% python3 -q
>>> import numpy as np
>>> np.set_printoptions(suppress=True, linewidth=160)
>>> rd = lambda a: np.round(a, 3) + 0
>>> feats = np.load("a.npy")
>>> feats
array([[ 59,   0,  -1,   2],
       [  0,  38,   0,   2],
       [  2,  -1,  60,  -2],
       [ -1,  -1,   2, -38]])
>>> A2 = feats[0, 0] * feats[1:] - np.outer(feats[1:, 0], feats[0])
>>> A2
array([[    0,  2242,     0,   118],
       [    0,   -59,  3542,  -122],
       [    0,   -59,   117, -2240]])
>>> np.linalg.matrix_rank(A2), np.linalg.matrix_rank(feats)
(np.int64(3), np.int64(4))
>>> u = np.array([2, 0, 1])
>>> np.array([np.convolve(row, u, "same") for row in A2])
array([[ 4484,     0,  2478,     0],
       [ -118,  7084,  -303,  3542],
       [ -118,   234, -4539,   117]])
>>> rng = np.random.default_rng(2435)
>>> z = rng.permutation(4)
>>> z
array([2, 1, 0, 3])
>>> A2 = feats[z][:, z]
>>> rd(np.sort(np.abs(np.linalg.eigvals(A2))))
array([37.912, 37.976, 59.482, 59.482])
>>> np.trace(A2)
np.int64(119)
>>> np.allclose(A2, feats)
False
>>> x0 = np.array([3, 2, 0, 0])
>>> rhs = feats @ x0
>>> rhs
array([177,  76,   4,  -5])
>>> rd(np.linalg.solve(feats, rhs + feats[:, 2]))
array([3., 2., 1., 0.])
>>> A = np.load("mat.npy")
>>> A
array([[ 1,  0,  0,  0],
       [-2, -3,  0,  0],
       [ 1,  1, -3,  0],
       [ 3,  3,  1,  2]])
>>> O, vecs = np.linalg.qr(A[:, :2])[0], np.linalg.qr(A[:, 2:])[0]
>>> s = np.linalg.svd(O.T @ vecs, compute_uv=False)
>>> rd(np.degrees(np.arccos(s.clip(0, 1))))
array([33.855, 90.   ])
>>> x0 = np.array([-3, -3, 1, -1])
>>> rhs = A @ x0
>>> b, lr = np.zeros(4), 1 / np.linalg.norm(A, 2) ** 2
>>> for i in range(150):
...     b -= lr * A.T @ (A @ b - rhs)
...     if i % 50 == 0: print(i, round(np.linalg.norm(A @ b - rhs), 3))
... 
0 2.504
50 0.06
100 0.025
>>> rd(b)
array([-2.989, -3.007,  1.002, -1.008])
>>> rd(np.linalg.cond(A))
np.float64(8.083)
>>> X = 0.5 ** np.abs(np.subtract.outer(np.arange(4), np.arange(4)))
>>> X
array([[1.   , 0.5  , 0.25 , 0.125],
       [0.5  , 1.   , 0.5  , 0.25 ],
       [0.25 , 0.5  , 1.   , 0.5  ],
       [0.125, 0.25 , 0.5  , 1.   ]])
>>> ev, vecs = np.linalg.eigh(X)
>>> np.abs(vecs[:, -1]).round(6).argmax()
np.int64(1)
>>> rd(np.abs(vecs[:, -1]))
array([0.435, 0.557, 0.557, 0.435])
>>> ev.sum(), np.trace(X)
(np.float64(4.0), np.float64(4.0))
>>> (ev > 1e-8).sum(), (ev < -1e-8).sum()
(np.int64(4), np.int64(0))
>>> rd(np.linalg.eigvalsh(X @ X))
array([0.141, 0.291, 1.   , 4.35 ])
>>> rd(np.linalg.eigvalsh(X + -1 * np.eye(4)))
array([-0.625, -0.461,  0.   ,  1.086])
>>> rd(vecs.T @ X @ vecs)
array([[0.375, 0.   , 0.   , 0.   ],
       [0.   , 0.539, 0.   , 0.   ],
       [0.   , 0.   , 1.   , 0.   ],
       [0.   , 0.   , 0.   , 2.086]])
>>> rd(vecs.T @ vecs)
array([[1., 0., 0., 0.],
       [0., 1., 0., 0.],
       [0., 0., 1., 0.],
       [0., 0., 0., 1.]])
>>> rd(np.linalg.svd(X, compute_uv=False))
array([2.086, 1.   , 0.539, 0.375])
>>> rd(ev)
array([0.375, 0.539, 1.   , 2.086])
